In [1]: import numpy as np

In [2]: from numpy import linalg as LA

In [3]: np.set_printoptions(precision=2, suppress=True, linewidth=200, floatmode="fixed")

In [4]: tidy = lambda a: np.round(a, 2) + 0

In [5]: m1 = np.load("x.npy")

In [6]: print(m1)
[[6.10 8.00 5.00]
 [9.00 7.10 9.00]
 [6.00 8.00 5.10]]

In [7]: Y = np.array([[4, -2, 3], [-3, 0, 0]])

In [8]: Z = np.kron(Y, m1)

In [9]: print(tidy(Z))
[[ 24.40  32.00  20.00 -12.20 -16.00 -10.00  18.30  24.00  15.00]
 [ 36.00  28.40  36.00 -18.00 -14.20 -18.00  27.00  21.30  27.00]
 [ 24.00  32.00  20.40 -12.00 -16.00 -10.20  18.00  24.00  15.30]
 [-18.30 -24.00 -15.00   0.00   0.00   0.00   0.00   0.00   0.00]
 [-27.00 -21.30 -27.00   0.00   0.00   0.00   0.00   0.00   0.00]
 [-18.00 -24.00 -15.30   0.00   0.00   0.00   0.00   0.00   0.00]]

In [10]: print(tidy(LA.norm(Z, 2)), tidy(LA.norm(Y, 2) * LA.norm(m1, 2)))
125.48 125.48

In [11]: x = np.array([-3, -2, 2])

In [12]: print(np.sign((m1 @ x).round(6)))
[-1.00 -1.00 -1.00]

In [13]: print(tidy(np.einsum("ij,j->i", m1, x)))
[-24.30 -23.20 -23.80]

In [14]: print(tidy((m1 * x).sum(axis=1)))
[-24.30 -23.20 -23.80]

In [15]: print(tidy(m1 @ x))
[-24.30 -23.20 -23.80]

In [16]: rng = np.random.default_rng(881004)

In [17]: Y = m1 + rng.integers(-2, 3, (3, 2)) @ rng.integers(-2, 3, (2, 3))

In [18]: print(tidy(Y))
[[ 2.10 12.00 -1.00]
 [ 8.00 11.10  9.00]
 [ 7.00  4.00  5.10]]

In [19]: print(LA.matrix_rank(Y - m1, tol=1e-8))
2

In [20]: print(Y - m1)
[[-4.00  4.00 -6.00]
 [-1.00  4.00  0.00]
 [ 1.00 -4.00  0.00]]

In [21]: Uu, s, VT = LA.svd(Y, full_matrices=False)

In [22]: print(tidy(Uu.T @ Uu))
[[1.00 0.00 0.00]
 [0.00 1.00 0.00]
 [0.00 0.00 1.00]]

In [23]: print(tidy(np.sqrt((s ** 2).sum())), tidy(LA.norm(Y)))
22.55 22.55

In [24]: print(tidy(np.cumsum(s ** 2) / np.sum(s ** 2)))
[0.85 0.99 1.00]

In [25]: print(tidy(Uu.T @ Y @ VT.T))
[[20.78  0.00  0.00]
 [ 0.00  8.53  0.00]
 [ 0.00  0.00  2.00]]

In [26]: print((s > 1e-8).sum())
3

In [27]: M = np.load("a.npy")

In [28]: print(tidy(M))
[[-2.73  7.32  1.57 -0.74  2.28 -5.54]
 [-4.63  0.48  2.84 -0.75  8.35  0.27]
 [ 2.58 -7.42 -1.48  0.72 -1.96  5.64]
 [-2.61 -5.05  1.67 -0.19  6.70  4.46]
 [ 3.68 -6.35 -2.17  0.85 -4.40  4.62]
 [ 4.65 -3.54 -2.81  0.88 -7.24  2.20]
 [-3.73 -2.93  2.33 -0.46  7.97  2.90]
 [-4.65  3.53  2.81 -0.88  7.24 -2.19]
 [ 4.61 -0.33 -2.83  0.74 -8.37 -0.39]
 [-2.26  7.57  1.28 -0.68  1.32 -5.81]
 [ 4.44 -4.61 -2.66  0.90 -6.45  3.10]
 [ 2.18 -7.60 -1.23  0.67 -1.16  5.84]
 [-0.72  7.69  0.33 -0.44 -1.57 -6.13]
 [ 0.66  7.09 -0.51 -0.20 -3.88 -5.83]
 [ 1.70  6.19 -1.13  0.00 -5.47 -5.25]]

In [29]: print(LA.matrix_rank(m1, rtol=0.1))
2

In [30]: print(np.argsort(-LA.norm(m1, axis=0).round(6), kind="stable")[:3])
[1 0 2]

In [31]: Uu, s, VT = LA.svd(M)

In [32]: print(tidy(s))
[29.57 25.01  0.00  0.00  0.00  0.00]

In [33]: Y = Uu[:, :2] @ np.diag(s[:2]) @ VT[:2]

In [34]: print(LA.matrix_rank(Y))
2

In [35]: print(tidy(np.abs(M - Y).max()))
0.0

In [36]: print(tidy(LA.norm(M - Y) / LA.norm(M)))
0.0

In [37]: print(LA.matrix_rank(M, rtol=0.05))
2

In [38]: print(tidy(np.trace(LA.pinv(M) @ M)))
2.0

In [39]: print(tidy(M @ LA.pinv(M) @ M))
[[-2.73  7.32  1.57 -0.74  2.28 -5.54]
 [-4.63  0.48  2.84 -0.75  8.35  0.27]
 [ 2.58 -7.42 -1.48  0.72 -1.96  5.64]
 [-2.61 -5.05  1.67 -0.19  6.70  4.46]
 [ 3.68 -6.35 -2.17  0.85 -4.40  4.62]
 [ 4.65 -3.54 -2.81  0.88 -7.24  2.20]
 [-3.73 -2.93  2.33 -0.46  7.97  2.90]
 [-4.65  3.53  2.81 -0.88  7.24 -2.19]
 [ 4.61 -0.33 -2.83  0.74 -8.37 -0.39]
 [-2.26  7.57  1.28 -0.68  1.32 -5.81]
 [ 4.44 -4.61 -2.66  0.90 -6.45  3.10]
 [ 2.18 -7.60 -1.23  0.67 -1.16  5.84]
 [-0.72  7.69  0.33 -0.44 -1.57 -6.13]
 [ 0.66  7.09 -0.51 -0.20 -3.88 -5.83]
 [ 1.70  6.19 -1.13  0.00 -5.47 -5.25]]

In [40]: cen = M - M.mean(axis=0)

In [41]: Uu, s, VT = LA.svd(cen, full_matrices=False)

In [42]: print(np.searchsorted(np.cumsum(s ** 2) / (s ** 2).sum(), 0.9) + 1)
2

In [43]: print(tidy(s ** 2 / (s ** 2).sum()))
[0.58 0.42 0.00 0.00 0.00 0.00]

In [44]: print(tidy(s))
[29.57 24.92  0.00  0.00  0.00  0.00]

In [45]: data = np.load("w.npy")

In [46]: print(data)
[[0 1 0]
 [1 0 0]
 [0 0 0]]

In [47]: Uu, s, VT = LA.svd(data)

In [48]: print(np.argmax(s[:-1] / (s[1:] + 1e-6)) + 1)
2

In [49]: print(s)
[1.00 1.00 0.00]

In [50]: Y = Uu[:, :2] @ np.diag(s[:2]) @ VT[:2]

In [51]: print(tidy(LA.norm(data - Y, 2)), s[2])
0.0 0.0

In [52]: print(Y)
[[0.00 1.00 0.00]
 [1.00 0.00 0.00]
 [0.00 0.00 0.00]]
